% python3 -q
>>> import numpy as np
>>> np.set_printoptions(suppress=True, linewidth=160)
>>> rnd = lambda a: np.round(a, 2) + 0
>>> rng = np.random.default_rng(41196)
>>> mat = (rng.random((8, 8)) < 0.3) + np.eye(8)
>>> mat /= mat.sum(axis=1, keepdims=True)
>>> rnd(mat)
array([[0.2 , 0.2 , 0.  , 0.2 , 0.  , 0.  , 0.2 , 0.2 ],
       [0.  , 0.25, 0.  , 0.25, 0.  , 0.25, 0.  , 0.25],
       [0.  , 0.25, 0.25, 0.25, 0.  , 0.25, 0.  , 0.  ],
       [0.  , 0.  , 0.33, 0.67, 0.  , 0.  , 0.  , 0.  ],
       [0.  , 0.  , 0.  , 0.25, 0.5 , 0.  , 0.25, 0.  ],
       [0.5 , 0.  , 0.  , 0.  , 0.  , 0.5 , 0.  , 0.  ],
       [0.  , 0.  , 0.  , 0.  , 0.  , 0.  , 1.  , 0.  ],
       [0.25, 0.25, 0.25, 0.  , 0.  , 0.  , 0.  , 0.25]])
>>> f, g = mat[2], mat[1]
>>> rnd(f @ g)
np.float64(0.19)
>>> pr = (f @ g) / (f @ f) * f
>>> np.linalg.matrix_rank(np.outer(f, g))
np.int64(1)
>>> rnd(np.linalg.norm(f + g) ** 2 + np.linalg.norm(f - g) ** 2)
np.float64(1.0)
>>> rnd(np.outer(f, g))
array([[0.  , 0.  , 0.  , 0.  , 0.  , 0.  , 0.  , 0.  ],
       [0.  , 0.06, 0.  , 0.06, 0.  , 0.06, 0.  , 0.06],
       [0.  , 0.06, 0.  , 0.06, 0.  , 0.06, 0.  , 0.06],
       [0.  , 0.06, 0.  , 0.06, 0.  , 0.06, 0.  , 0.06],
       [0.  , 0.  , 0.  , 0.  , 0.  , 0.  , 0.  , 0.  ],
       [0.  , 0.06, 0.  , 0.06, 0.  , 0.06, 0.  , 0.06],
       [0.  , 0.  , 0.  , 0.  , 0.  , 0.  , 0.  , 0.  ],
       [0.  , 0.  , 0.  , 0.  , 0.  , 0.  , 0.  , 0.  ]])
>>> M2 = mat + rng.integers(-2, 3, (8, 7)) @ rng.integers(-2, 3, (7, 8))
>>> rnd(M2)
array([[  3.2 ,  -5.8 ,   0.  , -12.8 ,   5.  ,  -6.  , -12.8 ,  -4.8 ],
       [ -8.  ,   9.25,  -6.  ,   7.25,   1.  ,  -2.75,  -2.  ,  -3.75],
       [ -7.  ,   1.25,   0.25,   4.25,  -4.  ,   1.25,   5.  ,  -3.  ],
       [-16.  ,   8.  ,  -8.67,   7.67,  -3.  ,   0.  ,  -1.  ,  -7.  ],
       [  9.  ,   1.  ,   5.  ,   0.25,  -5.5 ,   6.  ,   8.25,  -2.  ],
       [ -6.5 ,   4.  ,  -6.  ,   1.  ,  -5.  ,   5.5 ,   0.  ,  -5.  ],
       [ -1.  ,  -1.  ,   2.  ,   4.  ,  -4.  ,   7.  ,   8.  ,   6.  ],
       [  4.25,  -3.75,   0.25,  -8.  ,   0.  ,  -2.  ,  -2.  ,  -3.75]])
>>> M2 - mat
array([[  3.,  -6.,   0., -13.,   5.,  -6., -13.,  -5.],
       [ -8.,   9.,  -6.,   7.,   1.,  -3.,  -2.,  -4.],
       [ -7.,   1.,   0.,   4.,  -4.,   1.,   5.,  -3.],
       [-16.,   8.,  -9.,   7.,  -3.,   0.,  -1.,  -7.],
       [  9.,   1.,   5.,   0.,  -6.,   6.,   8.,  -2.],
       [ -7.,   4.,  -6.,   1.,  -5.,   5.,   0.,  -5.],
       [ -1.,  -1.,   2.,   4.,  -4.,   7.,   7.,   6.],
       [  4.,  -4.,   0.,  -8.,   0.,  -2.,  -2.,  -4.]])
>>> np.linalg.matrix_rank(M2 - mat, tol=1e-8)
np.int64(7)
>>> np.abs(M2 - mat).sum(axis=1)
array([51., 40., 25., 51., 37., 33., 32., 24.])
>>> z = rng.permutation(8)
>>> z
array([6, 7, 1, 3, 5, 2, 4, 0])
>>> M2 = mat[z][:, z]
>>> rnd(np.diag(M2))
array([1.  , 0.25, 0.25, 0.67, 0.5 , 0.25, 0.5 , 0.2 ])
>>> np.allclose(M2, mat)
False
>>> rnd(M2)
array([[1.  , 0.  , 0.  , 0.  , 0.  , 0.  , 0.  , 0.  ],
       [0.  , 0.25, 0.25, 0.  , 0.  , 0.25, 0.  , 0.25],
       [0.  , 0.25, 0.25, 0.25, 0.25, 0.  , 0.  , 0.  ],
       [0.  , 0.  , 0.  , 0.67, 0.  , 0.33, 0.  , 0.  ],
       [0.  , 0.  , 0.  , 0.  , 0.5 , 0.  , 0.  , 0.5 ],
       [0.  , 0.  , 0.25, 0.25, 0.25, 0.25, 0.  , 0.  ],
       [0.25, 0.  , 0.  , 0.25, 0.  , 0.  , 0.5 , 0.  ],
       [0.2 , 0.2 , 0.2 , 0.2 , 0.  , 0.  , 0.  , 0.2 ]])
>>> rnd(np.sort(np.abs(np.linalg.eigvals(M2))))
array([0.19, 0.19, 0.39, 0.39, 0.5 , 0.57, 0.97, 1.  ])
>>> theta = np.radians(135)
>>> R = np.eye(8)
>>> R[0, 0] = R[5, 5] = np.cos(theta)
>>> R[0, 5], R[5, 0] = -np.sin(theta), np.sin(theta)
>>> rnd(R)
array([[-0.71,  0.  ,  0.  ,  0.  ,  0.  , -0.71,  0.  ,  0.  ],
       [ 0.  ,  1.  ,  0.  ,  0.  ,  0.  ,  0.  ,  0.  ,  0.  ],
       [ 0.  ,  0.  ,  1.  ,  0.  ,  0.  ,  0.  ,  0.  ,  0.  ],
       [ 0.  ,  0.  ,  0.  ,  1.  ,  0.  ,  0.  ,  0.  ,  0.  ],
       [ 0.  ,  0.  ,  0.  ,  0.  ,  1.  ,  0.  ,  0.  ,  0.  ],
       [ 0.71,  0.  ,  0.  ,  0.  ,  0.  , -0.71,  0.  ,  0.  ],
       [ 0.  ,  0.  ,  0.  ,  0.  ,  0.  ,  0.  ,  1.  ,  0.  ],
       [ 0.  ,  0.  ,  0.  ,  0.  ,  0.  ,  0.  ,  0.  ,  1.  ]])
>>> M2 = mat @ R.T
>>> np.allclose(np.linalg.norm(mat, axis=1), np.linalg.norm(M2, axis=1))
True
>>> rnd(np.abs(M2 - mat).max(axis=0))
array([1.21, 0.  , 0.  , 0.  , 0.  , 0.5 , 0.  , 0.  ])
>>> M = np.load("arr.npy")
>>> rnd(M)
array([[-0.48,  1.16,  2.77, -0.09],
       [ 1.16,  1.33,  0.91,  0.2 ],
       [ 2.77,  0.91, -1.83, -0.07],
       [-0.09,  0.2 , -0.07,  1.98]])
>>> rank = np.linalg.matrix_rank(M)
>>> rank
np.int64(3)
>>> null = np.linalg.svd(M)[2][rank:].T
>>> [int(np.linalg.matrix_rank(M[:, :j + 1])) for j in range(4)]
[1, 2, 3, 3]
>>> rnd(null[:, 0] / null[np.abs(null[:, 0]).round(6).argmax(), 0])
array([-0.69,  1.  , -0.54, -0.15])
>>> np.linalg.matrix_rank(M.T @ M), np.linalg.matrix_rank(M @ M.T)
(np.int64(3), np.int64(3))
>>> Uu, sig, Vt = np.linalg.svd(M)
>>> rnd(sig)
array([4., 3., 2., 0.])
>>> M2 = Uu[:, :3] @ np.diag(sig[:3]) @ Vt[:3]
>>> rnd(np.linalg.norm(M - M2) / np.linalg.norm(M))
np.float64(0.0)
>>> rnd(np.abs(M - M2).max())
np.float64(0.0)
>>> np.linalg.matrix_rank(M, rtol=0.05)
np.int64(3)
>>> rnd(np.linalg.norm(M - M2, 2)), rnd(sig[3])
(np.float64(0.0), np.float64(0.0))
>>> x = np.array([5, -4, 5, 5])
>>> rnd(M @ (2 * x))
array([12.67, 12.07,  1.38, 16.51])
>>> rnd(M @ np.ones(4))
array([3.35, 3.6 , 1.78, 2.01])
>>> rnd(M @ x)
array([6.33, 6.03, 0.69, 8.25])
>>> rnd(M @ np.eye(4)[0])
array([-0.48,  1.16,  2.77, -0.09])
>>> rnd(M * x)
array([[-2.4 , -4.64, 13.83, -0.46],
       [ 5.8 , -5.32,  4.56,  1.  ],
       [13.83, -3.64, -9.13, -0.36],
       [-0.46, -0.8 , -0.36,  9.88]])
>>> rnd(np.einsum("ij,j->i", M, x))
array([6.33, 6.03, 0.69, 8.25])
>>> M2 = M / np.linalg.norm(M, axis=1, keepdims=True)
>>> cov = M2 @ M2.T
>>> rnd(np.linalg.norm(M2, axis=1))
array([1., 1., 1., 1.])
>>> rnd(np.degrees(np.arccos(np.clip(cov[0, 1], -1, 1))))
np.float64(54.9)
>>> (cov - 2 * np.eye(4)).round(6).argmax(axis=1)
array([1, 0, 1, 1])
>>> W0 = np.loadtxt("case11.csv", delimiter=",")
>>> W0
array([[ -2.,  -2.,  -2.,  -2.,  -2.,  -2.,  -2.,  -2.,  -2.,  -2.,  -2.,  -2.,  -2.,  -2.],
       [ -2.,  -4.,  -4.,  -4.,  -4.,  -4.,  -4.,  -4.,  -4.,  -4.,  -4.,  -4.,  -4.,  -4.],
       [ -2.,  -4.,  -6.,  -6.,  -6.,  -6.,  -6.,  -6.,  -6.,  -6.,  -6.,  -6.,  -6.,  -6.],
       [ -2.,  -4.,  -6.,  -8.,  -8.,  -8.,  -8.,  -8.,  -8.,  -8.,  -8.,  -8.,  -8.,  -8.],
       [ -2.,  -4.,  -6.,  -8., -10., -10., -10., -10., -10., -10., -10., -10., -10., -10.],
       [ -2.,  -4.,  -6.,  -8., -10., -12., -12., -12., -12., -12., -12., -12., -12., -12.],
       [ -2.,  -4.,  -6.,  -8., -10., -12., -14., -14., -14., -14., -14., -14., -14., -14.],
       [ -2.,  -4.,  -6.,  -8., -10., -12., -14., -16., -16., -16., -16., -16., -16., -16.],
       [ -2.,  -4.,  -6.,  -8., -10., -12., -14., -16., -18., -18., -18., -18., -18., -18.],
       [ -2.,  -4.,  -6.,  -8., -10., -12., -14., -16., -18., -20., -20., -20., -20., -20.],
       [ -2.,  -4.,  -6.,  -8., -10., -12., -14., -16., -18., -20., -22., -22., -22., -22.],
       [ -2.,  -4.,  -6.,  -8., -10., -12., -14., -16., -18., -20., -22., -24., -24., -24.],
       [ -2.,  -4.,  -6.,  -8., -10., -12., -14., -16., -18., -20., -22., -24., -26., -26.],
       [ -2.,  -4.,  -6.,  -8., -10., -12., -14., -16., -18., -20., -22., -24., -26., -28.]])
>>> # symmetric, so the eigenvalues are real
>>> blk = np.stack([W0, -2 * W0, W0[::-1]])
>>> np.linalg.matrix_rank(blk)
array([14, 14, 14])
>>> (blk @ W0.T).shape
(3, 14, 14)
>>> rnd(np.linalg.norm(blk, axis=(1, 2)))
array([171.87, 343.74, 171.87])
>>> np.einsum("bij,cij->bc", blk, blk)
array([[ 29540., -59080.,  19936.],
       [-59080., 118160., -39872.],
       [ 19936., -39872.,  29540.]])
>>> F = np.load("sample1.npy")
>>> F
array([[-10.05, -17.99,  -5.99, -13.  , -23.  ,  -8.01],
       [ -5.01,  -3.96,   0.99,   3.01,  -1.02,  -3.01],
       [  0.03,  -3.99,  -4.  ,  -7.01,  -8.99,  -1.96],
       [  4.96,  11.04,   4.97,   9.97,  15.97,   5.  ],
       [ 14.99,  13.  ,  -4.99,  -5.  ,   2.97,   5.  ],
       [  9.99,  17.  ,   7.99,   9.  ,  23.01,  11.98],
       [ -5.  , -11.  ,  -5.  ,  -9.98, -16.02,  -4.97],
       [-10.01, -26.  , -14.  , -26.99, -41.01, -12.02],
       [ 14.97,  10.01,  -7.01, -11.01,  -3.02,   4.99],
       [-15.01, -11.04,   5.05,  10.  ,   0.  ,  -7.01]])
>>> M2 = F / np.linalg.norm(F, axis=1, keepdims=True)
>>> cov = M2 @ M2.T
>>> np.argwhere(np.triu(np.abs(cov) > 0.95, 1))
array([[0, 3],
       [0, 5],
       [0, 6],
       [0, 7],
       [1, 4],
       [1, 9],
       [2, 3],
       [2, 6],
       [2, 7],
       [3, 5],
       [3, 6],
       [3, 7],
       [4, 9],
       [5, 6],
       [5, 7],
       [6, 7],
       [8, 9]])
>>> rnd(np.linalg.norm(M2, axis=1))
array([1., 1., 1., 1., 1., 1., 1., 1., 1., 1.])
>>> x = np.array([-3, -3, -1, -1, 0, 1])
>>> np.linalg.norm(F @ x) <= np.linalg.norm(F, 2) * np.linalg.norm(x) + 1e-9
np.True_
>>> rnd(F @ np.ones(6))
array([ -78.04,   -9.  ,  -25.92,   51.91,   25.97,   78.97,  -51.97, -130.03,    8.93,  -18.01])
>>> F @ np.eye(6)[3]
array([-13.  ,   3.01,  -7.01,   9.97,  -5.  ,   9.  ,  -9.98, -26.99, -11.01,  10.  ])
>>> rnd((F * x).sum(axis=1))
array([ 95.1 ,  19.9 ,  20.93, -57.94, -68.98, -85.98,  58.01, 137.  , -51.93,  56.09])
>>> Uu, sig, Vt = np.linalg.svd(F)
>>> rnd(sig)
array([85.19, 39.04,  5.67,  0.09,  0.05,  0.03])
>>> np.argmax(sig[:-1] / (sig[1:] + 1e-6)) + 1
np.int64(3)
>>> M2 = Uu[:, :3] @ np.diag(sig[:3]) @ Vt[:3]
>>> np.linalg.matrix_rank(F, rtol=0.05)
np.int64(3)
>>> rnd(np.abs(F - M2).max())
np.float64(0.05)
>>> arr = np.loadtxt("data.csv", delimiter=",")
>>> arr
array([[-1.,  1., -1., -3.,  1.,  0.],
       [ 1.,  0.,  3.,  1.,  2.,  0.],
       [-1.,  2.,  1.,  1.,  2.,  0.],
       [ 2., -3.,  3., -3., -1.,  0.],
       [-3., -3.,  3., -2.,  0.,  0.],
       [ 0.,  0.,  0.,  0.,  0.,  1.]])
>>> # 2 blocks once reordered
>>> f, g = arr[3], arr[0]
>>> f @ f
np.float64(32.0)
>>> pr = (f @ g) / (f @ f) * f
>>> (g - pr) @ f
np.float64(0.0)
>>> g - pr
array([-1.,  1., -1., -3.,  1.,  0.])
>>> q, vecs = np.linalg.qr(arr[:, :4])[0], np.linalg.qr(arr[:, 4:])[0]
>>> sig = np.linalg.svd(q.T @ vecs, compute_uv=False)
>>> rnd(sig)
array([0.98, 0.  ])
>>> (sig > 0.9).sum()
np.int64(1)
>>> rnd(np.degrees(np.arccos(sig.clip(0, 1))))
array([12.55, 90.  ])
>>> (arr != 0).astype(int)
array([[1, 1, 1, 1, 1, 0],
       [1, 0, 1, 1, 1, 0],
       [1, 1, 1, 1, 1, 0],
       [1, 1, 1, 1, 1, 0],
       [1, 1, 1, 1, 0, 0],
       [0, 0, 0, 0, 0, 1]])
>>> np.flatnonzero(np.linalg.matrix_power((arr != 0) + (arr.T != 0) + np.eye(6), 6)[5])
array([5])
>>> A = np.loadtxt("w.csv", delimiter=",")
>>> A
array([[ 3.,  0.,  0.,  3.,  0.,  2.,  1.],
       [ 5.,  2.,  0.,  3.,  1.,  4.,  3.],
       [ 7.,  4.,  3.,  6.,  2.,  4.,  6.],
       [ 7.,  6.,  5.,  9.,  3.,  7.,  6.],
       [ 9.,  7.,  7., 10.,  3., 10.,  9.],
       [12.,  7.,  7., 11.,  3., 11., 11.],
       [12.,  8.,  8., 14.,  4., 11., 13.],
       [13., 10., 11., 15.,  4., 14., 16.],
       [13., 13., 13., 17.,  6., 16., 18.],
       [14., 13., 15., 18.,  6., 19., 20.],
       [14., 16., 16., 19.,  9., 21., 20.],
       [15., 19., 18., 20.,  9., 23., 21.],
       [17., 19., 19., 20.,  9., 23., 21.],
       [18., 19., 21., 20., 10., 23., 22.],
       [21., 19., 24., 20., 13., 23., 24.],
       [23., 20., 25., 20., 15., 26., 26.],
       [26., 21., 25., 20., 15., 28., 28.],
       [27., 24., 28., 20., 17., 29., 31.],
       [28., 24., 30., 23., 20., 30., 32.],
       [29., 25., 31., 25., 22., 33., 32.],
       [30., 27., 34., 28., 25., 36., 34.],
       [30., 28., 37., 29., 28., 36., 35.],
       [32., 30., 39., 30., 28., 38., 36.],
       [34., 31., 41., 33., 29., 38., 37.],
       [37., 33., 41., 36., 31., 38., 38.],
       [38., 33., 41., 39., 34., 39., 41.],
       [41., 36., 44., 40., 35., 42., 42.],
       [43., 37., 44., 43., 38., 43., 45.],
       [46., 39., 46., 43., 40., 44., 48.],
       [49., 41., 47., 43., 43., 47., 51.],
       [49., 43., 49., 45., 45., 50., 54.],
       [50., 43., 52., 46., 46., 50., 55.],
       [52., 45., 54., 49., 48., 51., 55.]])
>>> z = rng.permutation(7)
>>> M2 = A[:, z] * rng.choice([-1, 1], 7)
>>> M2
array([[  2.,   1.,   0.,  -0.,  -0.,  -3.,   3.],
       [  4.,   3.,   2.,  -1.,  -0.,  -3.,   5.],
       [  4.,   6.,   4.,  -2.,  -3.,  -6.,   7.],
       [  7.,   6.,   6.,  -3.,  -5.,  -9.,   7.],
       [ 10.,   9.,   7.,  -3.,  -7., -10.,   9.],
       [ 11.,  11.,   7.,  -3.,  -7., -11.,  12.],
       [ 11.,  13.,   8.,  -4.,  -8., -14.,  12.],
       [ 14.,  16.,  10.,  -4., -11., -15.,  13.],
       [ 16.,  18.,  13.,  -6., -13., -17.,  13.],
       [ 19.,  20.,  13.,  -6., -15., -18.,  14.],
       [ 21.,  20.,  16.,  -9., -16., -19.,  14.],
       [ 23.,  21.,  19.,  -9., -18., -20.,  15.],
       [ 23.,  21.,  19.,  -9., -19., -20.,  17.],
       [ 23.,  22.,  19., -10., -21., -20.,  18.],
       [ 23.,  24.,  19., -13., -24., -20.,  21.],
       [ 26.,  26.,  20., -15., -25., -20.,  23.],
       [ 28.,  28.,  21., -15., -25., -20.,  26.],
       [ 29.,  31.,  24., -17., -28., -20.,  27.],
       [ 30.,  32.,  24., -20., -30., -23.,  28.],
       [ 33.,  32.,  25., -22., -31., -25.,  29.],
       [ 36.,  34.,  27., -25., -34., -28.,  30.],
       [ 36.,  35.,  28., -28., -37., -29.,  30.],
       [ 38.,  36.,  30., -28., -39., -30.,  32.],
       [ 38.,  37.,  31., -29., -41., -33.,  34.],
       [ 38.,  38.,  33., -31., -41., -36.,  37.],
       [ 39.,  41.,  33., -34., -41., -39.,  38.],
       [ 42.,  42.,  36., -35., -44., -40.,  41.],
       [ 43.,  45.,  37., -38., -44., -43.,  43.],
       [ 44.,  48.,  39., -40., -46., -43.,  46.],
       [ 47.,  51.,  41., -43., -47., -43.,  49.],
       [ 50.,  54.,  43., -45., -49., -45.,  49.],
       [ 50.,  55.,  43., -46., -52., -46.,  50.],
       [ 51.,  55.,  45., -48., -54., -49.,  52.]])
>>> Uu, _, Vt = np.linalg.svd(A.T @ M2)
>>> rnd(Uu @ Vt)
array([[ 0.,  0.,  0.,  0.,  0.,  0.,  1.],
       [ 0.,  0.,  1.,  0.,  0.,  0.,  0.],
       [ 0.,  0.,  0.,  0., -1.,  0.,  0.],
       [ 0.,  0.,  0.,  0.,  0., -1.,  0.],
       [ 0.,  0.,  0., -1.,  0.,  0.,  0.],
       [ 1.,  0.,  0.,  0.,  0.,  0.,  0.],
       [ 0.,  1.,  0.,  0.,  0.,  0.,  0.]])
>>> z
array([5, 6, 1, 4, 2, 3, 0])
>>> rnd(np.linalg.lstsq(A, M2)[0])
array([[ 0.,  0.,  0.,  0.,  0.,  0.,  1.],
       [ 0.,  0.,  1.,  0.,  0.,  0.,  0.],
       [ 0.,  0.,  0.,  0., -1.,  0.,  0.],
       [ 0.,  0.,  0.,  0.,  0., -1.,  0.],
       [ 0.,  0.,  0., -1.,  0.,  0.,  0.],
       [ 1.,  0.,  0.,  0.,  0.,  0.,  0.],
       [ 0.,  1.,  0.,  0.,  0.,  0.,  0.]])
